>>> import numpy as np
>>> np.set_printoptions(precision=2, suppress=True, linewidth=200)
>>> arr = np.array([[5.0, 1.0, 1.0, 1.0, 1.0],
...     [1.0, 5.0, 1.0, 1.0, 1.0],
...     [1.0, 1.0, 5.0, 1.0, 1.0],
...     [1.0, 1.0, 1.0, 5.0, 1.0],
...     [1.0, 1.0, 1.0, 1.0, 5.0]])
>>> # equal to its transpose
>>> vals, vecs = np.linalg.eigh(arr)
>>> np.round(vecs.T @ arr @ vecs, 2) + 0
array([[4., 0., 0., 0., 0.],
       [0., 4., 0., 0., 0.],
       [0., 0., 4., 0., 0.],
       [0., 0., 0., 4., 0.],
       [0., 0., 0., 0., 9.]])
>>> vecs @ np.diag(vals) @ vecs.T
array([[5., 1., 1., 1., 1.],
       [1., 5., 1., 1., 1.],
       [1., 1., 5., 1., 1.],
       [1., 1., 1., 5., 1.],
       [1., 1., 1., 1., 5.]])
>>> J = np.load("test1.npy")
>>> J
array([[ -5.,  10.,  -5.],
       [  0.,   5.,   0.],
       [ 10., -10.,  10.]])
>>> print(np.linalg.matrix_power(arr, 2))
[[29. 13. 13. 13. 13.]
 [13. 29. 13. 13. 13.]
 [13. 13. 29. 13. 13.]
 [13. 13. 13. 29. 13.]
 [13. 13. 13. 13. 29.]]
>>> np.allclose(arr @ arr.T, arr.T @ arr)
True
>>> np.trace(arr)
np.float64(25.0)
>>> rng = np.random.default_rng(6344)
>>> E = (rng.random((7, 7)) < 0.3) + np.eye(7)
>>> E /= E.sum(axis=1, keepdims=True)
>>> print(E)
[[0.5  0.   0.5  0.   0.   0.   0.  ]
 [0.   0.33 0.   0.   0.33 0.   0.33]
 [0.   0.   0.33 0.   0.   0.33 0.33]
 [0.   0.33 0.   0.33 0.33 0.   0.  ]
 [0.   0.   0.   0.   1.   0.   0.  ]
 [0.   0.   0.25 0.25 0.   0.25 0.25]
 [0.   0.   0.33 0.   0.33 0.   0.33]]
>>> round(float(np.linalg.norm(E)), 2)
1.76
>>> print(np.count_nonzero(E))
19
>>> print(E.shape)
(7, 7)
>>> print(np.linalg.svd(E, compute_uv=False))
[1.22 0.91 0.6  0.48 0.35 0.18 0.07]
>>> print(E.sum(axis=1))
[1. 1. 1. 1. 1. 1. 1.]
>>> print(np.unravel_index(np.abs(E).argmax(), E.shape))
(np.int64(4), np.int64(4))
>>> np.linalg.matrix_rank(E)
np.int64(7)
>>> E - E[0]
array([[ 0.  ,  0.  ,  0.  ,  0.  ,  0.  ,  0.  ,  0.  ],
       [-0.5 ,  0.33, -0.5 ,  0.  ,  0.33,  0.  ,  0.33],
       [-0.5 ,  0.  , -0.17,  0.  ,  0.  ,  0.33,  0.33],
       [-0.5 ,  0.33, -0.5 ,  0.33,  0.33,  0.  ,  0.  ],
       [-0.5 ,  0.  , -0.5 ,  0.  ,  1.  ,  0.  ,  0.  ],
       [-0.5 ,  0.  , -0.25,  0.25,  0.  ,  0.25,  0.25],
       [-0.5 ,  0.  , -0.17,  0.  ,  0.33,  0.  ,  0.33]])
>>> print(E.sum(axis=0))
[0.5  0.67 1.42 0.58 2.   0.58 1.25]
>>> vec = np.array([3, 2, 4, 3, 1, 3, 2])
>>> h = np.maximum(E @ vec, 0)
>>> np.maximum(E @ vec, 0) - np.maximum(-E @ vec, 0)
array([3.5 , 1.67, 3.  , 2.  , 1.  , 3.  , 2.33])
>>> np.flatnonzero(h > 1e-9)
array([0, 1, 2, 3, 4, 5, 6])
>>> vec = np.array([2, -2, 3, -1, 1, 1, 3])
>>> target = E @ vec
>>> target
array([ 2.5 ,  0.67,  2.33, -0.67,  1.  ,  1.5 ,  2.33])
>>> print(np.linalg.solve(E.T, E[0]))
[ 1.  0.  0.  0.  0.  0. -0.]
>>> r0 = np.array([-8, -4, 5, 1, 5, -9, -5])
>>> M2 = E + np.outer(r0, np.eye(7)[2])
>>> np.linalg.matrix_rank(np.linalg.inv(M2) - np.linalg.inv(E), tol=1e-8)
np.int64(1)
>>> np.linalg.matrix_rank(M2 - E)
np.int64(1)
>>> print(M2)
[[ 0.5   0.   -7.5   0.    0.    0.    0.  ]
 [ 0.    0.33 -4.    0.    0.33  0.    0.33]
 [ 0.    0.    5.33  0.    0.    0.33  0.33]
 [ 0.    0.33  1.    0.33  0.33  0.    0.  ]
 [ 0.    0.    5.    0.    1.    0.    0.  ]
 [ 0.    0.   -8.75  0.25  0.    0.25  0.25]
 [ 0.    0.   -4.67  0.    0.33  0.    0.33]]
>>> X = np.load("block19.npy")
>>> X
array([[ 0, -4, -4, -4],
       [-4,  0, -4, -4],
       [-4, -4,  0, -4],
       [-4, -4, -4,  0]])
>>> round(float(np.linalg.eigvalsh(X).min()), 2)
-12.0
>>> [round(float(np.linalg.det(X[:i, :i])), 2) + 0 for i in range(1, 5)]
[0.0, -16.0, -128.0, -768.0]
>>> K = np.load("out12.npy")
>>> K
array([[ 3,  1, -3, -3, -6,  2,  1],
       [ 3, -3,  2, -2, -4, -1,  2],
       [ 3,  2,  2,  2,  4,  2,  0],
       [ 2, -1, -1, -3, -6, -1, -1]])
>>> r0 = np.array([-1, -1])
>>> print(np.convolve(K[2], r0))
[-3 -5 -4 -4 -6 -6 -2  0]
>>> np.cross(K[2, :3], K[3, :3])
array([ 0,  7, -7])
>>> np.correlate(K[2], K[3], "full")
array([ -3,  -5, -22, -25, -27, -29, -30, -24,  -8,  -2,   6,   4,   0])
>>> M2 = E / np.sqrt((E ** 2).mean(axis=1, keepdims=True))
>>> np.linalg.norm(M2, axis=1)
array([2.65, 2.65, 2.65, 2.65, 2.65, 2.65, 2.65])
>>> np.linalg.matrix_rank(M2) == np.linalg.matrix_rank(E)
np.True_
>>> np.linalg.matrix_rank(E - E.mean(axis=1, keepdims=True))
np.int64(6)
>>> M2[6]
array([0.  , 0.  , 1.53, 0.  , 1.53, 0.  , 1.53])
